$ python3 -q
>>> import numpy as np
>>> import numpy.linalg as la
>>> np.set_printoptions(precision=2, suppress=True, linewidth=160, sign=" ")
>>> E = np.load("arr.npy")
>>> print(E)
[[ 0.  0.  0.  1.  0.  0.  0.  0.  0.]
 [-1.  2. -3.  2.  0.  0.  0.  0.  0.]
 [ 2. -1. -1. -3.  0.  0.  0.  0.  0.]
 [ 3.  3.  1. -1.  0.  0.  0.  0.  0.]
 [ 0.  0.  0.  0. -3.  3.  1.  2.  3.]
 [ 0.  0.  0.  0. -2.  0.  0. -2.  0.]
 [ 0.  0.  0.  0. -1.  1. -2. -1.  3.]
 [ 0.  0.  0.  0. -1.  3.  3. -2. -1.]
 [ 0.  0.  0.  0. -1.  0. -1.  2.  2.]]
>>> rng = np.random.default_rng(264774)
>>> idx = rng.permutation(9)
>>> print(idx)
[ 8  2  4  3  1  5  7  6  0]
>>> B = E[idx][:, idx]
>>> print(np.allclose(B, E))
False
>>> print(B)
[[ 2.  0. -1.  0.  0.  0.  2. -1.  0.]
 [ 0. -1.  0. -3. -1.  0.  0.  0.  2.]
 [ 3.  0. -3.  0.  0.  3.  2.  1.  0.]
 [ 0.  1.  0. -1.  3.  0.  0.  0.  3.]
 [ 0. -3.  0.  2.  2.  0.  0.  0. -1.]
 [ 0.  0. -2.  0.  0.  0. -2.  0.  0.]
 [-1.  0. -1.  0.  0.  3. -2.  3.  0.]
 [ 3.  0. -1.  0.  0.  1. -1. -2.  0.]
 [ 0.  0.  0.  1.  0.  0.  0.  0.  0.]]
>>> print(np.diag(B))
[ 2. -1. -3. -1.  2.  0. -2. -2.  0.]
>>> u, r1 = B[2], B[5]
>>> print(u @ u)
32.0
>>> p = (u @ r1) / (u @ u) * u
>>> print(round(la.norm(u + r1) ** 2 + la.norm(u - r1) ** 2, 2))
80.0
>>> print(p)
[ 0.19  0.   -0.19  0.    0.    0.19  0.12  0.06  0.  ]
>>> print(la.matrix_rank(np.outer(u, r1)))
1
>>> print((r1 - p) @ u)
0.0
>>> U, s, vt = la.svd(E)
>>> V = vt[:(s > 1e-8).sum()]
>>> x = E[7] + 4 * E[3] + rng.integers(2) * np.eye(9)[4]
>>> print(x)
[12. 12.  4. -4. -1.  3.  3. -2. -1.]
>>> print(la.matrix_rank(np.vstack([E, x])))
8
>>> print(np.diag(V.T @ V))
[ 1.    1.    1.    1.    0.97  0.77  0.62  0.97  0.67]
>>> print(np.round(la.norm(x - V.T @ V @ x), 2))
0.0
>>> print(E @ E)
[[  3.   3.   1.  -1.   0.   0.   0.   0.   0.]
 [ -2.  13.  -1.  10.   0.   0.   0.   0.   0.]
 [-10. -10.   1.   6.   0.   0.   0.   0.   0.]
 [ -4.   2. -11.   7.   0.   0.   0.   0.   0.]
 [  0.   0.   0.   0.  -3.  -2.  -2. -11.  -2.]
 [  0.   0.   0.   0.   8. -12.  -8.   0.  -4.]
 [  0.   0.   0.   0.   1.  -8.  -3.   6.  -2.]
 [  0.   0.   0.   0.  -3.  -6. -12.  -9.   6.]
 [  0.   0.   0.   0.   0.   2.   5.  -1.  -4.]]
>>> print((la.matrix_power((E != 0) + (E.T != 0) + np.eye(9), 9) > 0).astype(int))
[[ 1  1  1  1  0  0  0  0  0]
 [ 1  1  1  1  0  0  0  0  0]
 [ 1  1  1  1  0  0  0  0  0]
 [ 1  1  1  1  0  0  0  0  0]
 [ 0  0  0  0  1  1  1  1  1]
 [ 0  0  0  0  1  1  1  1  1]
 [ 0  0  0  0  1  1  1  1  1]
 [ 0  0  0  0  1  1  1  1  1]
 [ 0  0  0  0  1  1  1  1  1]]
>>> print(np.flatnonzero(la.matrix_power((E != 0) + (E.T != 0) + np.eye(9), 9)[5]))
[ 4  5  6  7  8]
>>> u = np.array([0, 2])
>>> print(np.convolve(E[1], u))
[ 0. -2.  4. -6.  4.  0.  0.  0.  0.  0.]
>>> print(np.cross(E[1, :3], E[2, :3]))
[-5. -7. -3.]
>>> M = np.loadtxt("dump.csv", delimiter=",")
>>> print(M)
[[-1.46  4.27 -4.01  1.41 -0.33 -0.61 -5.73]
 [-0.96  3.78 -4.66  1.56 -0.26 -0.12 -5.94]
 [ 5.36  3.07  4.18 -1.23  0.73  3.18  2.77]
 [ 7.83  5.9   4.85 -2.27  0.6   4.67  2.5 ]
 [ 1.87  2.75  0.49 -0.09  0.64  1.08 -0.59]
 [ 7.73  4.14  6.1  -2.63  1.35  5.04  4.37]
 [-0.69 -0.46 -0.13  0.25 -0.09 -0.13 -0.4 ]
 [ 4.36  6.41 -0.74 -0.21  0.55  2.59 -2.75]
 [-0.56  2.01 -1.19  1.02 -0.4  -0.25 -2.58]
 [ 7.08  8.64  1.54 -1.2   1.38  4.45 -1.33]
 [ 7.68  4.42  6.1  -2.44  1.17  4.92  4.38]
 [ 1.76  4.51 -0.55 -0.03  0.1   1.18 -2.81]
 [ 2.39  5.56 -2.32  0.55  0.08  1.79 -4.72]
 [ 5.53  2.84  3.79 -2.01  0.76  3.02  2.63]
 [-0.68  1.59 -1.09  0.94 -0.56  0.24 -2.13]
 [ 5.37  2.68  4.04 -1.82  0.69  3.13  3.05]
 [ 2.22  5.32 -2.23  1.12  0.11  0.6  -4.15]
 [-0.76  1.21 -1.09  0.55 -0.62 -0.06 -2.15]
 [ 1.93  4.92 -2.1   0.61  0.91  1.1  -4.06]
 [ 2.93  1.62  1.8  -1.31 -0.23  1.3   1.48]
 [ 5.07  5.13  1.28 -0.89  0.28  2.53 -1.12]
 [ 3.9   7.24  0.03 -0.11  1.25  2.92 -2.91]
 [ 7.54  7.77  1.9  -1.    0.76  4.35 -2.05]
 [ 8.5   4.31  5.89 -2.96  1.53  4.99  4.45]
 [ 5.21  4.53  2.36 -0.8   0.66  3.26  0.47]
 [ 0.19  0.    0.12  0.23 -0.21 -0.07  0.57]]
>>> idx = M[:, 5] > np.median(M[:, 5])
>>> u = M[idx].mean(axis=0) - M[~idx].mean(axis=0)
>>> print(round((((M - M.mean(axis=0)) @ u > 0) == idx).mean(), 2))
0.92
>>> print(((M - M.mean(axis=0)) @ u > 0).astype(int))
[ 0  0  1  1  0  1  0  0  0  1  1  0  0  1  0  1  0  0  0  1  1  1  1  1  1  0]
>>> print(u)
[ 5.61  2.31  4.48 -2.03  0.97  3.31  3.67]
>>> print(idx.astype(int))
[ 0  0  1  1  0  1  0  1  0  1  1  0  0  1  0  1  0  0  0  0  1  1  1  1  1  0]
>>> J = np.load("mat.npy")
>>> print(J)
[[ 1  0  0  0  0  0]
 [ 3  1  0  0  0  0]
 [-2 -2  1  0  0  0]
 [ 3 -2 -3  1  0  0]
 [ 1  2  3 -2  1  0]
 [ 3  2  0  3 -3  1]]
>>> B = J + rng.integers(-2, 3, (6, 4)) @ rng.integers(-2, 3, (4, 6))
>>> print(B)
[[ 0  0 -3  4 -2 -2]
 [ 3 -1  4  1  6 10]
 [-1 -2  4  2  5  8]
 [ 1 -1 -4  3 -2 -7]
 [ 7  6 -1 -3 -2  2]
 [ 2  1  6  2  3  6]]
>>> print(np.abs(B - J).sum(axis=1))
[ 12  23  19  15  20  20]
>>> print(B - J)
[[-1  0 -3  4 -2 -2]
 [ 0 -2  4  1  6 10]
 [ 1  0  3  2  5  8]
 [-2  1 -1  2 -2 -7]
 [ 6  4 -4 -1 -3  2]
 [-1 -1  6 -1  6  5]]
>>> print(la.matrix_rank(B - J, tol=1e-8))
4
>>> B = J[0, 0] * J[1:] - np.outer(J[1:, 0], J[0])
>>> print(B)
[[ 0  1  0  0  0  0]
 [ 0 -2  1  0  0  0]
 [ 0 -2 -3  1  0  0]
 [ 0  2  3 -2  1  0]
 [ 0  2  0  3 -3  1]]
>>> print(np.flatnonzero(~B.round(6).any(axis=1)))
[]
>>> print(J[:, 0] / J[0, 0])
[ 1.  3. -2.  3.  1.  3.]
>>> print(la.norm(B, axis=0))
[ 0.    4.12  4.36  3.74  3.16  1.  ]
>>> print(round(float(la.norm(B) ** 2 / la.norm(B, 2) ** 2), 2))
1.88
>>> print(round(la.norm(B, 2), 2))
5.69
>>> print(np.round(la.norm(B[2], 1), 2), round(float(la.norm(B[2], np.inf)), 2))
6.0 3.0
>>> print(la.norm(B, axis=1).argmax())
4
>>> print(J @ J)
[[  1   0   0   0   0   0]
 [  6   1   0   0   0   0]
 [-10  -4   1   0   0   0]
 [  6   2  -6   1   0   0]
 [ -4   2  12  -4   1   0]
 [ 18  -8 -18  12  -6   1]]
>>> th = np.radians(120)
>>> r_ = np.eye(6)
>>> r_[1, 1] = r_[4, 4] = np.cos(th)
>>> r_[1, 4], r_[4, 1] = -np.sin(th), np.sin(th)
>>> print(r_)
[[ 1.    0.    0.    0.    0.    0.  ]
 [ 0.   -0.5   0.    0.   -0.87  0.  ]
 [ 0.    0.    1.    0.    0.    0.  ]
 [ 0.    0.    0.    1.    0.    0.  ]
 [ 0.    0.87  0.    0.   -0.5   0.  ]
 [ 0.    0.    0.    0.    0.    1.  ]]
>>> B = J @ r_.T
>>> print(B)
[[ 1.    0.    0.    0.    0.    0.  ]
 [ 3.   -0.5   0.    0.    0.87  0.  ]
 [-2.    1.    1.    0.   -1.73  0.  ]
 [ 3.    1.   -3.    1.   -1.73  0.  ]
 [ 1.   -1.87  3.   -2.    1.23  0.  ]
 [ 3.    1.6   0.    3.    3.23  1.  ]]
>>> print(np.abs(B - J).max(axis=0))
[ 0.    3.87  0.    0.    6.23  0.  ]
>>> print(la.svd(J, compute_uv=False), la.svd(B, compute_uv=False))
[ 6.92  5.44  3.71  1.64  0.16  0.03] [ 6.92  5.44  3.71  1.64  0.16  0.03]
>>> W2 = np.array([[1, 2, 9, 6, 6, 3], [4, 9, 0, 6, 9, 8]])
>>> K = np.repeat(W2, 12 // 2, axis=0)
>>> K = K + 0.05 * rng.normal(size=K.shape)
>>> print(K)
[[ 1.06  2.08  9.08  5.92  6.02  2.96]
 [ 1.    2.02  9.03  5.99  6.03  3.03]
 [ 0.94  2.08  9.12  6.02  6.04  3.05]
 [ 1.05  1.95  8.98  5.98  5.95  2.89]
 [ 0.96  1.99  9.02  6.03  5.9   2.96]
 [ 1.08  1.97  9.04  6.04  5.99  2.97]
 [ 4.01  8.95  0.04  5.91  8.93  8.04]
 [ 3.97  9.04  0.02  6.09  8.94  7.99]
 [ 3.94  9.06 -0.04  6.04  9.    8.01]
 [ 3.98  9.    0.01  5.88  9.01  7.89]
 [ 3.92  8.95 -0.01  6.03  8.97  8.04]
 [ 3.94  9.09  0.06  6.    8.95  7.86]]
>>> print(la.matrix_rank(K, rtol=0.1))
2
>>> print(round(la.norm(K, 2) / la.norm(K), 2))
0.91
>>> print(la.cond(K) > 100)
True
>>> U, s, vt = la.svd(K)
>>> print(s)
[ 47.01  21.35   0.23   0.19   0.16   0.1 ]
>>> B = U[:, :2] @ np.diag(s[:2]) @ vt[:2]
>>> print(round(np.abs(K - B).max(), 2))
0.1
>>> print(la.matrix_rank(K, rtol=0.05))
2
>>> print(round(float(la.norm(K - B, 2)), 2), round(float(s[2]), 2))
0.23 0.23
>>> print(round(float(la.norm(K - B) / la.norm(K)), 2))
0.01
>>> F = np.loadtxt("run9.csv", delimiter=",")
>>> print(F)
[[ 5.  1.  0.  0.]
 [ 0.  5.  1.  0.]
 [ 0.  0.  5.  1.]
 [ 0.  0.  0.  5.]]
>>> print(np.poly(F))
[   1.  -20.  150. -500.  625.]
>>> print(np.einsum("ij,ji->", F, F))
100.0
>>> print(np.round(la.det(F.T), 2))
625.0
>>> print(np.kron(np.eye(2, dtype=int), F))
[[ 5.  1.  0.  0.  0.  0.  0.  0.]
 [ 0.  5.  1.  0.  0.  0.  0.  0.]
 [ 0.  0.  5.  1.  0.  0.  0.  0.]
 [ 0.  0.  0.  5.  0.  0.  0.  0.]
 [ 0.  0.  0.  0.  5.  1.  0.  0.]
 [ 0.  0.  0.  0.  0.  5.  1.  0.]
 [ 0.  0.  0.  0.  0.  0.  5.  1.]
 [ 0.  0.  0.  0.  0.  0.  0.  5.]]
>>> print(round(la.det(2 * F), 2), np.round(la.det(F), 2))
10000.0 625.0
